$ python3 -q
>>> import numpy as np
>>> np.set_printoptions(suppress=True, linewidth=120)
>>> def tidy(a):
...     return np.round(a, 2) + 0
... 
>>> data = np.array([[-13.97, 24.42, -23.16],
...     [-15.82, 24.89, -25.54],
...     [-15.62, 23.74, -26.58],
...     [-16.44, 24.34, -23.36],
...     [-15.58, 25.02, -24.74],
...     [-16.48, 25.94, -24.12],
...     [-12.99, 25.4, -25.37],
...     [-14.11, 24.51, -22.62],
...     [-14.61, 24.53, -25.55],
...     [-13.75, 24.94, -24.75],
...     [-18.87, 27.64, -25.74],
...     [-13.26, 24.58, -24.94],
...     [-13.32, 25.9, -26.66],
...     [-14.7, 25.0, -24.3],
...     [-16.52, 27.21, -23.8],
...     [-17.52, 25.85, -24.79],
...     [-16.08, 23.55, -23.6],
...     [-14.76, 25.29, -23.73]])
>>> W2 = data[[0, 1]].astype(float)
>>> for _ in range(7):
...     z = np.linalg.norm(data[:, None] - W2, axis=-1).argmin(axis=1)
...     W2 = np.array([data[z == j].mean(axis=0) for j in range(2)])
... 
>>> z
array([0, 1, 1, 1, 1, 1, 0, 0, 0, 0, 1, 0, 0, 0, 1, 1, 1, 0])
>>> tidy(W2)
array([[-13.94,  24.95, -24.56],
       [-16.55,  25.35, -24.7 ]])
>>> tidy(W2[1] - W2[0])
array([-2.61,  0.4 , -0.13])
>>> np.bincount(z)
array([9, 9])
>>> np.abs(W2[1] - W2[0]).argmax()
np.int64(0)
>>> left, sig, VT = np.linalg.svd(W2)
>>> np.argmax(sig[:-1] / (sig[1:] + 1e-6)) + 1
np.int64(1)
>>> tidy(sig)
array([54.26,  1.59])
>>> other = left[:, :1] @ np.diag(sig[:1]) @ VT[:1]
>>> np.linalg.matrix_rank(W2, rtol=0.05)
np.int64(1)
>>> np.linalg.matrix_rank(other)
np.int64(1)
>>> cen = data - data.mean(axis=0)
>>> evecs = np.linalg.svd(cen)[2][:1]
>>> other = cen - cen @ evecs.T @ evecs
>>> tidy(np.linalg.norm(other) / np.linalg.norm(cen))
np.float64(0.65)
>>> tidy((cen @ evecs.T).std(axis=0))
array([1.64])
>>> tidy(np.diag(evecs.T @ evecs))
array([0.84, 0.16, 0.  ])
>>> np.linalg.norm(other, axis=1).round(6).argmax()
np.int64(12)
>>> left, sig, VT = np.linalg.svd(data)
>>> np.argmax(sig[:-1] / (sig[1:] + 1e-6)) + 1
np.int64(1)
>>> tidy(sig)
array([162.86,   6.15,   3.61])
>>> other = left[:, :1] @ np.diag(sig[:1]) @ VT[:1]
>>> tidy(np.linalg.norm(data - other, 2)), tidy(sig[1])
(np.float64(6.15), np.float64(6.15))
>>> other = np.array([[-2, 0, -1, -1], [3, 1, 1, -1], [3, -2, -2, 2], [-2, 1, 1, -2]])
>>> M = other - other.T
>>> M
array([[ 0, -3, -4,  1],
       [ 3,  0,  3, -2],
       [ 4, -3,  0,  1],
       [-1,  2, -1,  0]])
>>> x0 = np.array([5, 1, 3, 3])
>>> rhs = M @ x0
>>> coef, lr = np.zeros(4), 1 / np.linalg.norm(M, 2) ** 2
>>> for i in range(150):
...     coef -= lr * M.T @ (M @ coef - rhs)
...     if i % 50 == 0: print(i, round(np.linalg.norm(M @ coef - rhs), 2))
... 
0 5.71
50 0.62
100 0.07
>>> tidy(coef)
array([5., 1., 3., 3.])
>>> tidy(np.linalg.cond(M))
np.float64(4.79)
>>> other = np.linalg.inv(M)
>>> tidy(np.linalg.cond(M))
np.float64(4.79)
>>> np.allclose(other, M.T)
False
>>> tidy(np.linalg.inv(other))
array([[ 0., -3., -4.,  1.],
       [ 3.,  0.,  3., -2.],
       [ 4., -3.,  0.,  1.],
       [-1.,  2., -1.,  0.]])
>>> other = np.array([[3, 0], [5, 3]])
>>> W2 = np.kron(other, M)
>>> tidy(np.linalg.norm(W2, 2)), tidy(np.linalg.norm(other, 2) * np.linalg.norm(M, 2))
(np.float64(39.66), np.float64(39.66))
>>> W2.shape
(8, 8)
>>> rng = np.random.default_rng(203870)
>>> z = rng.permutation(4)
>>> z
array([0, 1, 2, 3])
>>> other = M[z][:, z]
>>> tidy(np.linalg.det(other)), tidy(np.linalg.det(M[z]))
(np.float64(64.0), np.float64(64.0))
>>> np.trace(other)
np.int64(0)
>>> np.einsum("ii->", M)
np.int64(0)
>>> tidy(np.linalg.det(M.T))
np.float64(64.0)
>>> J = np.loadtxt("a.csv", delimiter=",")
>>> J
array([[ 3.,  0.,  5.,  2.],
       [ 0.,  8.,  2.,  2.],
       [ 5.,  2., 13.,  0.],
       [ 2.,  2.,  0.,  6.]])
>>> tidy(np.sort(np.abs(np.linalg.eigvals(J))))
array([ 0.08,  5.58,  8.65, 15.68])
>>> np.trace(J)
np.float64(30.0)
>>> (J + J.T) / 2
array([[ 3.,  0.,  5.,  2.],
       [ 0.,  8.,  2.,  2.],
       [ 5.,  2., 13.,  0.],
       [ 2.,  2.,  0.,  6.]])
>>> X = np.load("w.npy")
>>> X
array([[2., 2., 0.],
       [2., 2., 2.],
       [0., 2., 1.]])
>>> # symmetric
>>> proj = np.triu(np.array([[1, 5, 3], [4, 2, 5], [1, 0, 3]]), 1) + np.eye(3)
>>> other = proj @ X @ np.linalg.inv(proj)
>>> np.linalg.matrix_rank(other)
np.int64(3)
>>> other
array([[ 12., -42., 187.],
       [  2.,   2.,  -9.],
       [  0.,   2.,  -9.]])
>>> tidy(np.poly(other))
array([ 1., -5.,  0.,  8.])
>>> F = np.load("arr.npy")
>>> tidy(F)
array([[ 2.65, -0.01, -1.41],
       [-0.16,  2.98, -0.32],
       [-1.4 , -0.36, -2.63]])
>>> tidy(np.linalg.pinv(F))
array([[ 0.29, -0.02, -0.16],
       [ 0.  ,  0.33, -0.04],
       [-0.16, -0.04, -0.29]])
>>> tidy(F @ F.T)
array([[9., 0., 0.],
       [0., 9., 0.],
       [0., 0., 9.]])
>>> tidy(F[:, 2] @ F[:, 0])
np.float64(0.0)
>>> tidy(F.T @ F)
array([[9., 0., 0.],
       [0., 9., 0.],
       [0., 0., 9.]])
>>> tidy(np.linalg.norm(F, axis=0))
array([3., 3., 3.])
>>> z = rng.permutation(3)
>>> z
array([1, 0, 2])
>>> other = F[z][:, z]
>>> tidy(other)
array([[ 2.98, -0.16, -0.32],
       [-0.01,  2.65, -1.41],
       [-0.36, -1.4 , -2.63]])
>>> tidy(np.diag(other))
array([ 2.98,  2.65, -2.63])
>>> cov = data.T @ data
>>> tidy(np.diag(cov))
array([ 4226.07, 11407.13, 10942.23])
>>> tidy(cov)
array([[  4226.07,  -6914.62,   6758.05],
       [ -6914.62,  11407.13, -11155.14],
       [  6758.05, -11155.14,  10942.23]])
>>> np.linalg.matrix_rank(cov)
np.int64(3)
>>> tidy(np.linalg.svd(data, compute_uv=False) ** 2)
array([26524.59,    37.78,    13.05])
>>> np.allclose(cov, cov.T)
True
>>> tidy(np.linalg.eigvalsh(cov)[::-1])
array([26524.59,    37.78,    13.05])
>>> feats = np.array([[0.2, 1.1, 0.9, 1.7],
...     [1.0, -0.84, 0.0, -0.98],
...     [1.1, -0.8, 0.0, -0.5],
...     [-0.2, 0.7, 0.5, -1.6]])
>>> tidy(np.sort(np.abs(np.linalg.eigvals(feats))))
array([0.04, 1.33, 2.16, 2.16])
>>> tidy(np.linalg.det(feats))
np.float64(-0.23)
>>> np.allclose(feats @ feats.T, feats.T @ feats)
False
>>> tidy((feats - feats.T) / 2)
array([[ 0.  ,  0.05, -0.1 ,  0.95],
       [-0.05,  0.  ,  0.4 , -0.84],
       [ 0.1 , -0.4 ,  0.  , -0.5 ],
       [-0.95,  0.84,  0.5 ,  0.  ]])
>>> assert feats == feats.T
Traceback (most recent call last):
  File "<python-input-91>", line 1, in <module>
    assert feats == feats.T
           ^^^^^^^^^^^^^^^^
ValueError: The truth value of an array with more than one element is ambiguous. Use a.any() or a.all()
>>> E = np.load("mat.npy")
>>> tidy(E)
array([[-2.77,  3.24,  2.61],
       [-1.01, -3.57,  3.35],
       [ 4.04,  1.33,  2.63]])
>>> W = np.array([[0, 0, 0, -2, 0], [-1, -1, 1, 2, 0], [0, 2, -1, 1, -1]])
>>> coef = np.array([-3, -5, 1, -2, -2])
>>> act = np.maximum(E @ W + coef, 0)
>>> tidy((act > 0).mean(axis=0))
array([0.33, 0.33, 0.33, 0.33, 0.  ])
>>> W2 = np.array([[-1, -2, 0], [1, 1, 0], [1, -1, 2], [0, -2, -2], [1, 1, -2]])
>>> W @ W2
array([[ 0,  4,  4],
       [ 1, -4, -2],
       [ 0,  0, -2]])
>>> tidy(act @ W2)
array([[  1.62, -26.89, -22.02],
       [  4.7 ,   4.13,   0.  ],
       [  0.  ,   0.  ,   0.  ]])
>>> tidy(E @ E.T)
array([[25.,  0.,  0.],
       [ 0., 25.,  0.],
       [ 0.,  0., 25.]])
>>> Q, Rm = np.linalg.qr(E)
>>> Q.shape, Rm.shape
((3, 3), (3, 3))
>>> np.trace(Q @ Q.T)
np.float64(3.0)
>>> tidy(Rm)
array([[5., 0., 0.],
       [0., 5., 0.],
       [0., 0., 5.]])
>>> K = np.loadtxt("dump.csv", delimiter=",")
>>> K
array([[  3.57,  -3.58,  27.35],
       [ -8.12,   4.56,  16.29],
       [ -5.55,   9.2 ,   1.05],
       [  7.29,   5.92,  14.24],
       [-30.  ,  -8.13, -13.  ],
       [  1.14,  11.88, -20.43],
       [ -4.77,  15.69,   7.86],
       [ 23.23,  -9.17, -14.13],
       [  1.57,   0.11,   9.58],
       [ 16.66, -10.16,  -9.77],
       [ 14.64,  -4.29,  -0.14]])
>>> d = np.linalg.norm(K[:, None] - K[None], axis=-1)
>>> tidy(d[:5, :5])
array([[ 0.  , 18.03, 30.63, 16.61, 52.69],
       [18.03,  0.  , 16.14, 15.61, 38.7 ],
       [30.63, 16.14,  0.  , 18.7 , 33.1 ],
       [16.61, 15.61, 18.7 ,  0.  , 48.27],
       [52.69, 38.7 , 33.1 , 48.27,  0.  ]])
>>> np.flatnonzero(d[1] < d.mean() / 2)
array([1, 8])
>>> cen = (K - K.mean(axis=0)) / K.std(axis=0)
>>> tidy(cen.std(axis=0))
array([1., 1., 1.])
>>> np.argwhere(np.abs(cen) > 2)
array([[4, 0]])
>>> coef = np.linalg.lstsq(np.delete(cen, 1, axis=1), cen[:, 1])[0]
>>> tidy(1 - np.var(cen[:, 1] - np.delete(cen, 1, axis=1) @ coef))
np.float64(0.1)
>>> cov = np.cov(K, rowvar=False)
>>> tidy(np.polyfit(K[:, 1], K[:, 0], 1))
array([-0.43,  2.25])
>>> tidy(cov)
array([[208.55, -34.15, -11.92],
       [-34.15,  79.93,  26.65],
       [-11.92,  26.65, 221.99]])
